>>> import numpy as np
>>> import numpy.linalg as la
>>> np.set_printoptions(precision=1, suppress=True, linewidth=200)
>>> data = np.array([[-1, 0, -2], [0, 1, -3], [1, 3, 0]])
>>> data
array([[-1,  0, -2],
       [ 0,  1, -3],
       [ 1,  3,  0]])
>>> la.norm(data, axis=1).argmax()
np.int64(1)
>>> np.round(la.norm(data, "nuc"), 1)
np.float64(7.6)
>>> round(float(la.norm(data, 1)), 1), round(la.norm(data, np.inf), 1)
(5.0, np.float64(4.0))
>>> np.round(la.norm(data, 2), 1)
np.float64(3.9)
>>> la.norm(data, axis=1)
array([2.2, 3.2, 3.2])
>>> data[2] @ data[1]
np.int64(3)
>>> rng = np.random.default_rng(56617)
>>> z = rng.permutation(3)
>>> z
array([2, 1, 0])
>>> A2 = data[z][:, z]
>>> A2
array([[ 0,  3,  1],
       [-3,  1,  0],
       [-2,  0, -1]])
>>> np.trace(A2)
np.int64(0)
>>> x = np.array([-1, 1, 1])
>>> y = A2 @ x
>>> y
array([4, 4, 1])
>>> la.solve(A2, y + A2[:, 1])
array([-1.,  2.,  1.])
>>> la.solve(A2, y)
array([-1.,  1.,  1.])
>>> J = np.load("mat.npy")
>>> J
array([[ 0.9,  0.1,  0.3],
       [ 0.1,  1. , -0.2],
       [ 0.3, -0.2,  0.2]])
>>> round(float(la.norm(J, 2)), 1)
1.0
>>> round(la.norm(J[2], 1), 1), round(la.norm(J[2], np.inf), 1)
(np.float64(0.6), np.float64(0.3))
>>> np.round(la.norm(J[2] - J[1]), 1)
np.float64(1.2)
>>> round(float(la.norm(J) ** 2 / la.norm(J, 2) ** 2), 1)
2.0
>>> round(la.norm(J, "nuc"), 1)
np.float64(2.0)
>>> la.norm(J, axis=1).argmax()
np.int64(1)
>>> A = np.load("data.npy")
>>> A
array([[0, 0, 0, 0],
       [2, 0, 0, 0],
       [0, 2, 4, 0],
       [3, 5, 2, 1]])
>>> # looks like rank 3
>>> U, sig, vt = la.svd(A)
>>> np.argmax(sig[:-1] / (sig[1:] + 1e-6)) + 1
np.int64(3)
>>> A2 = U[:, :3] @ np.diag(sig[:3]) @ vt[:3]
>>> round(float(np.abs(A - A2).max()), 1)
0.0
>>> la.matrix_rank(A2)
np.int64(3)
>>> np.round(la.norm(A - A2) / la.norm(A), 1)
np.float64(0.0)
>>> A2 = np.array([[2, 0, 0], [1, 0, 1], [1, 1, 3], [0, 2, 1]])
>>> np.einsum("ik,kj->ji", A, A2)
array([[ 0,  4,  6, 13],
       [ 0,  0,  4,  4],
       [ 0,  0, 14, 12]])
>>> np.vstack([A, A2.T]).shape
(7, 4)
>>> A2.T @ A.T
array([[ 0,  4,  6, 13],
       [ 0,  0,  4,  4],
       [ 0,  0, 14, 12]])
>>> np.einsum("ik,kj->ij", A, A2)
array([[ 0,  0,  0],
       [ 4,  0,  0],
       [ 6,  4, 14],
       [13,  4, 12]])
>>> np.einsum("ij,ij->i", A, A)
array([ 0,  4, 20, 39])
>>> la.matrix_rank(np.vstack([A, A2.T]))
np.int64(4)
>>> [int(la.matrix_rank(la.matrix_power(A, p))) for p in range(1, 5)]
[3, 2, 2, 2]
>>> A @ A
array([[ 0,  0,  0,  0],
       [ 0,  0,  0,  0],
       [ 4,  8, 16,  0],
       [13,  9, 10,  1]])
>>> la.matrix_power(A - np.diag(np.diag(A)), 4)
array([[0, 0, 0, 0],
       [0, 0, 0, 0],
       [0, 0, 0, 0],
       [0, 0, 0, 0]])
>>> proj = np.triu(np.array([[3, 2, 5, -2], [1, 5, 0, -5], [5, -4, -5, -3], [5, -3, -5, 5]]), 1) + np.eye(4)
>>> A2 = proj @ A @ la.inv(proj)
>>> la.matrix_rank(A2)
np.int64(3)
>>> proj @ A - A @ proj
array([[ -2.,   0.,  16.,  -2.],
       [-15., -29., -20.,  -1.],
       [ -9., -15.,  -6.,  19.],
       [  0.,  -6., -15.,  37.]])
>>> A2
array([[ -2.,   4.,  26.,  92.],
       [-13.,   1.,  55., 139.],
       [ -9.,   5.,  43., 133.],
       [  3.,  -1., -13., -37.]])
>>> np.trace(A2), np.trace(A)
(np.float64(5.0), np.int64(5))
>>> F = np.array([[-2, -1, -2], [-1, 0, 2], [1, 0, -2], [0, -1, 1]])
>>> F[:, 1] = 4 * F[:, 0]
>>> F
array([[-2, -8, -2],
       [-1, -4,  2],
       [ 1,  4, -2],
       [ 0,  0,  1]])
>>> # looks like rank 2
>>> W1 = np.array([[1, 3, 0], [2, 1, 3], [0, 3, 2]])
>>> beta = np.array([-2, 3, -4])
>>> hid = np.maximum(F @ W1 + beta, 0)
>>> hid
array([[0, 0, 0],
       [0, 2, 0],
       [7, 4, 4],
       [0, 6, 0]])
>>> (hid > 0).astype(int)
array([[0, 0, 0],
       [0, 1, 0],
       [1, 1, 1],
       [0, 1, 0]])
>>> la.matrix_rank(hid)
np.int64(2)
>>> cent = np.array([[2, -2], [-2, 3], [1, -1]])
>>> (hid @ cent).round(6).argmax(axis=1)
array([0, 1, 0, 1])
>>> W1 @ cent
array([[-4,  7],
       [ 5, -4],
       [-4,  7]])
>>> hid @ cent
array([[  0,   0],
       [ -4,   6],
       [ 10,  -6],
       [-12,  18]])
>>> U, sig, vt = la.svd(A)
>>> V = vt[:(sig > 1e-8).sum()]
>>> x = A[0] + 5 * A[2] + rng.integers(2) * np.eye(4)[0]
>>> x
array([ 1., 10., 20.,  0.])
>>> la.matrix_rank(np.vstack([A, x]))
np.int64(3)
>>> np.round(V.T @ V, 1) + 0
array([[ 1. ,  0. ,  0. ,  0. ],
       [ 0. ,  0.9,  0. ,  0.2],
       [ 0. ,  0. ,  1. , -0.1],
       [ 0. ,  0.2, -0.1,  0.1]])
>>> np.allclose(V.T @ V @ x, x)
True
>>> np.round(la.norm(x - V.T @ V @ x), 1)
np.float64(0.0)
>>> round(float(la.norm(A) ** 2 / la.norm(A, 2) ** 2), 1)
1.2
>>> round(float(la.norm(A, "nuc")), 1)
11.8
>>> la.norm(A, axis=0)
array([3.6, 5.4, 4.5, 1. ])
>>> np.round(la.norm(A[0] - A[3]), 1)
np.float64(6.2)
>>> x = np.array([-2, 1, 3])
>>> F @ (2 * x)
array([-20,   8,  -8,   6])
>>> (F * x).sum(axis=1)
array([-10,   4,  -4,   3])
>>> la.norm(F @ x) <= la.norm(F, 2) * la.norm(x) + 1e-9
np.True_
>>> np.einsum("ij,j->i", F, x)
array([-10,   4,  -4,   3])
>>> M = np.load("w.npy")
>>> M
array([[ 1.3,  1. ,  1. ],
       [ 0. , -1.7,  0. ],
       [ 1. ,  1. ,  1.3]])
>>> M.shape
(3, 3)
>>> np.diff(M, axis=0)
array([[-1.3, -2.7, -1. ],
       [ 1. ,  2.7,  1.3]])
>>> la.svd(M, compute_uv=False)
array([2.9, 1.4, 0.3])
>>> M.sum(axis=0)
array([2.3, 0.3, 2.3])
>>> np.abs(M).max()
np.float64(1.7)
>>> M - M[0]
array([[ 0. ,  0. ,  0. ],
       [-1.3, -2.7, -1. ],
       [-0.3,  0. ,  0.3]])
>>> M.mean(axis=0)
array([0.8, 0.1, 0.8])
>>> la.norm(M, axis=1).argmax()
np.int64(0)
>>> M[2] @ M[1]
np.float64(-1.7)
>>> la.norm(M, axis=0)
array([1.6, 2.2, 1.6])
>>> round(float(la.norm(M[2], 1)), 1), np.round(la.norm(M[2], np.inf), 1)
(3.3, np.float64(1.3))
>>> np.round(la.norm(M[2] - M[1]), 1)
np.float64(3.2)
>>> W0 = np.load("arr.npy")
>>> W0
array([[-3.,  1.],
       [-2.,  0.]])
>>> # column 0 dominates
>>> x = np.array([4, 5])
>>> y = W0 @ x
>>> y
array([-7., -8.])
>>> la.solve(W0, y)
array([4., 5.])
>>> np.round(la.solve(W0.T, W0[0]), 1) + 0
array([1., 0.])
>>> la.solve(W0, 5 * y)
array([20., 25.])
>>> la.solve(W0, W0[:, 1])
array([-0.,  1.])
>>> proj = np.triu(np.array([[-5, -2], [-4, 7]]), 1) + np.eye(2)
>>> A2 = proj @ W0 @ la.inv(proj)
>>> np.poly(A2)
array([1., 3., 2.])
>>> A2 = W0 + rng.integers(-2, 3, (2, 1)) @ rng.integers(-2, 3, (1, 2))
>>> A2
array([[-5.,  3.],
       [ 2., -4.]])
>>> np.round(la.svd(A2 - W0, compute_uv=False), 1) + 0
array([6.3, 0. ])
>>> q, V = la.qr(W0[:, :1])[0], la.qr(W0[:, 1:])[0]
>>> sig = la.svd(q.T @ V, compute_uv=False)
>>> sig
array([0.8])
>>> round(float(la.norm(q @ q.T - V @ V.T, 2)), 1)
0.6
>>> gram = W0.T @ W0
>>> (W0 @ W0.T).shape
(2, 2)
>>> np.allclose(gram, gram.T)
True
>>> np.trace(gram), (W0 ** 2).sum()
(np.float64(14.0), np.float64(14.0))
>>> gram
array([[13., -3.],
       [-3.,  1.]])
>>> q, _ = la.qr(np.array([[-1.1], [-0.4], [0.1], [0.2]]))
>>> K = q @ q.T
>>> K.round(1) + 0
array([[ 0.9,  0.3, -0.1, -0.2],
       [ 0.3,  0.1,  0. , -0.1],
       [-0.1,  0. ,  0. ,  0. ],
       [-0.2, -0.1,  0. ,  0. ]])
>>> # rank 1
>>> la.matrix_rank(K, rtol=0.1)
np.int64(1)
>>> np.argsort(-la.norm(K, axis=0).round(6), kind="stable")[:3]
array([0, 1, 3])
>>> np.round(la.norm(K, 2) / la.norm(K), 1)
np.float64(1.0)
>>> [round(float(x), 1) for x in la.svd(K, compute_uv=False)[:3]]
[1.0, 0.0, 0.0]
>>> evals, V = la.eigh(K)
>>> x = np.array([-1, 5, -2, -3])
>>> (np.sign(V[:, -1].round(6)) == np.sign(V[0, -1].round(6))).astype(int)
array([1, 1, 0, 0])
>>> np.round(np.abs(K).sum(axis=1).max(), 1), round(float(np.abs(evals).max()), 1)
(np.float64(1.4), 1.0)
>>> np.round(la.eigvalsh(K[1:, 1:]), 1) + 0
array([0. , 0. , 0.1])
>>> np.round(V * np.abs(evals) @ V.T, 1) + 0
array([[ 0.9,  0.3, -0.1, -0.2],
       [ 0.3,  0.1,  0. , -0.1],
       [-0.1,  0. ,  0. ,  0. ],
       [-0.2, -0.1,  0. ,  0. ]])
>>> np.round(V * np.maximum(evals, 0) @ V.T, 1) + 0
array([[ 0.9,  0.3, -0.1, -0.2],
       [ 0.3,  0.1,  0. , -0.1],
       [-0.1,  0. ,  0. ,  0. ],
       [-0.2, -0.1,  0. ,  0. ]])
